In [1]: import numpy as np

In [2]: from numpy import linalg as LA

In [3]: np.set_printoptions(precision=1, suppress=True, linewidth=140)

In [4]: mat = np.loadtxt("x.csv", delimiter=",")

In [5]: mat
Out[5]: 
array([[0.8, 0.2],
       [0.3, 0.7]])

In [6]: # row-stochastic, so 1 is an eigenvalue

In [7]: f = np.array([1, 0])

In [8]: other = mat + np.outer(f, np.eye(2)[0])

In [9]: round(LA.det(other) / LA.det(mat), 1), np.round(1 + LA.solve(mat, f)[0], 1)
Out[9]: (np.float64(2.4), np.float64(2.4))

In [10]: LA.matrix_rank(other - mat)
Out[10]: np.int64(1)

In [11]: other
Out[11]: 
array([[1.8, 0.2],
       [0.3, 0.7]])

In [12]: q = other.astype(float).copy()

In [13]: for j in range(2):
    ...:     q[:, j] -= q[:, :j] @ (q[:, :j].T @ q[:, j])
    ...:     q[:, j] /= LA.norm(q[:, j])
    ...: 

In [14]: np.round(q.T @ other, 1) + 0
Out[14]: 
array([[1.8, 0.3],
       [0. , 0.7]])

In [15]: np.round(q.T @ q, 1) + 0
Out[15]: 
array([[1., 0.],
       [0., 1.]])

In [16]: x = np.array([5, 0])

In [17]: target = mat @ x

In [18]: target
Out[18]: array([4. , 1.5])

In [19]: LA.solve(mat, 2 * target)
Out[19]: array([10.,  0.])

In [20]: LA.solve(mat.T, mat[1])
Out[20]: array([0., 1.])

In [21]: LA.solve(mat, target)
Out[21]: array([5., 0.])

In [22]: A = np.load("test14.npy")

In [23]: A
Out[23]: 
array([[ 0.6,  1.7, -1.3, -2.1],
       [ 2.5,  1.6, -0.5,  0.1],
       [-1.3,  0.9,  2.3, -1. ],
       [ 2.2, -0.7,  1.8,  0.6],
       [ 0.6, -2.6,  0.2,  1.3],
       [ 0.3, -1.3, -2.6, -0.7],
       [-1.6,  0.2,  2. , -1.6],
       [ 1.5, -0.5, -2.2, -1.2],
       [-0.6, -0.3,  2.7, -1.1],
       [-2.2, -0.3, -0.6, -1.9],
       [-2.3,  0.8, -1.8, -0.3],
       [ 2.4, -0.6, -1.5,  0.8],
       [ 1.3, -2.1, -0.7, -1.6],
       [ 1. ,  0.9,  1.2,  2.4],
       [ 0.6,  1. , -2.1, -1.8],
       [-0.1, -2.9, -0.8,  0.2],
       [-1.1,  2.1, -0.5, -1.7],
       [-0.5,  2.8, -1. , -0.4],
       [ 0.4, -1.8,  2.3, -0.8],
       [ 1.3, -0.4,  1.5,  2.2],
       [ 1.3, -1.5, -2.2, -0.1],
       [ 2.4, -1.1,  1.4, -0.2],
       [ 2.6,  0.8,  0. ,  1.3],
       [ 1.3, -0.4,  2.6,  0.8],
       [ 2.9,  0.8,  0. , -0.2],
       [ 0.6, -0.1,  2.9, -0.5],
       [-0.6, -2.7,  0.6,  1. ]])

In [24]: A @ A
---------------------------------------------------------------------------
ValueError                                Traceback (most recent call last)
Cell In[24], line 1
----> 1 A @ A

ValueError: matmul: Input operand 1 has a mismatch in its core dimension 0, with gufunc signature (n?,k),(k,m?)->(n?,m?) (size 27 is different from 4)

In [25]: cov = A.T @ A

In [26]: (A @ A.T).shape
Out[26]: (27, 27)

In [27]: LA.matrix_rank(cov)
Out[27]: np.int64(4)

In [28]: LA.svd(A, compute_uv=False) ** 2
Out[28]: array([88.5, 72.3, 53. , 30.1])

In [29]: np.round(np.trace(cov), 1), round(float((A ** 2).sum()), 1)
Out[29]: (np.float64(243.9), 243.9)

In [30]: LA.eigvalsh(cov)[::-1]
Out[30]: array([88.5, 72.3, 53. , 30.1])

In [31]: Ac = A - A.mean(axis=0)

In [32]: evecs = LA.svd(Ac)[2][:3]

In [33]: other = Ac - Ac @ evecs.T @ evecs

In [34]: np.diag(evecs.T @ evecs)
Out[34]: array([0.8, 1. , 1. , 0.3])

In [35]: round(float(LA.norm(other) / LA.norm(Ac)), 1)
Out[35]: 0.3

In [36]: (Ac @ evecs.T).std(axis=0)
Out[36]: array([1.8, 1.6, 1.4])

In [37]: A.reshape(-1, 2)
Out[37]: 
array([[ 0.6,  1.7],
       [-1.3, -2.1],
       [ 2.5,  1.6],
       [-0.5,  0.1],
       [-1.3,  0.9],
       [ 2.3, -1. ],
       [ 2.2, -0.7],
       [ 1.8,  0.6],
       [ 0.6, -2.6],
       [ 0.2,  1.3],
       [ 0.3, -1.3],
       [-2.6, -0.7],
       [-1.6,  0.2],
       [ 2. , -1.6],
       [ 1.5, -0.5],
       [-2.2, -1.2],
       [-0.6, -0.3],
       [ 2.7, -1.1],
       [-2.2, -0.3],
       [-0.6, -1.9],
       [-2.3,  0.8],
       [-1.8, -0.3],
       [ 2.4, -0.6],
       [-1.5,  0.8],
       [ 1.3, -2.1],
       [-0.7, -1.6],
       [ 1. ,  0.9],
       [ 1.2,  2.4],
       [ 0.6,  1. ],
       [-2.1, -1.8],
       [-0.1, -2.9],
       [-0.8,  0.2],
       [-1.1,  2.1],
       [-0.5, -1.7],
       [-0.5,  2.8],
       [-1. , -0.4],
       [ 0.4, -1.8],
       [ 2.3, -0.8],
       [ 1.3, -0.4],
       [ 1.5,  2.2],
       [ 1.3, -1.5],
       [-2.2, -0.1],
       [ 2.4, -1.1],
       [ 1.4, -0.2],
       [ 2.6,  0.8],
       [ 0. ,  1.3],
       [ 1.3, -0.4],
       [ 2.6,  0.8],
       [ 2.9,  0.8],
       [ 0. , -0.2],
       [ 0.6, -0.1],
       [ 2.9, -0.5],
       [-0.6, -2.7],
       [ 0.6,  1. ]])

In [38]: blk = A.reshape(27, 2, -1)

In [39]: blk[:, 0]
Out[39]: 
array([[ 0.6,  1.7],
       [ 2.5,  1.6],
       [-1.3,  0.9],
       [ 2.2, -0.7],
       [ 0.6, -2.6],
       [ 0.3, -1.3],
       [-1.6,  0.2],
       [ 1.5, -0.5],
       [-0.6, -0.3],
       [-2.2, -0.3],
       [-2.3,  0.8],
       [ 2.4, -0.6],
       [ 1.3, -2.1],
       [ 1. ,  0.9],
       [ 0.6,  1. ],
       [-0.1, -2.9],
       [-1.1,  2.1],
       [-0.5,  2.8],
       [ 0.4, -1.8],
       [ 1.3, -0.4],
       [ 1.3, -1.5],
       [ 2.4, -1.1],
       [ 2.6,  0.8],
       [ 1.3, -0.4],
       [ 2.9,  0.8],
       [ 0.6, -0.1],
       [-0.6, -2.7]])

In [40]: np.swapaxes(blk, 1, 2)[2]
Out[40]: 
array([[-1.3,  2.3],
       [ 0.9, -1. ]])

In [41]: feats = np.loadtxt("dump.csv", delimiter=",")

In [42]: feats
Out[42]: 
array([[ 1., -2., -4.],
       [ 0.,  0.,  0.],
       [-3., -4.,  2.],
       [-3., -4.,  2.],
       [-1.,  3.,  1.],
       [-4., -1.,  3.],
       [ 1., -2., -4.],
       [-3., -4.,  2.],
       [-3., -4.,  2.],
       [ 0.,  0.,  0.],
       [ 1., -2., -4.],
       [ 0.,  0.,  0.]])

In [43]: # row 3 repeats row 2

In [44]: other = np.c_[feats[:, :2] @ np.array([[2, 9], [1, -4]]), np.array([-1, 0, 3, -2, -2, 3, 1, 0, -3, -3, 3, -3])]

In [45]: other
Out[45]: 
array([[  0.,  17.,  -1.],
       [  0.,   0.,   0.],
       [-10., -11.,   3.],
       [-10., -11.,  -2.],
       [  1., -21.,  -2.],
       [ -9., -32.,   3.],
       [  0.,  17.,   1.],
       [-10., -11.,   0.],
       [-10., -11.,  -3.],
       [  0.,   0.,  -3.],
       [  0.,  17.,   3.],
       [  0.,   0.,  -3.]])

In [46]: np.round(LA.norm(other - feats @ LA.lstsq(feats, other)[0], axis=0), 1) + 0
Out[46]: array([0. , 0. , 7.8])

In [47]: LA.matrix_rank(other)
Out[47]: np.int64(3)
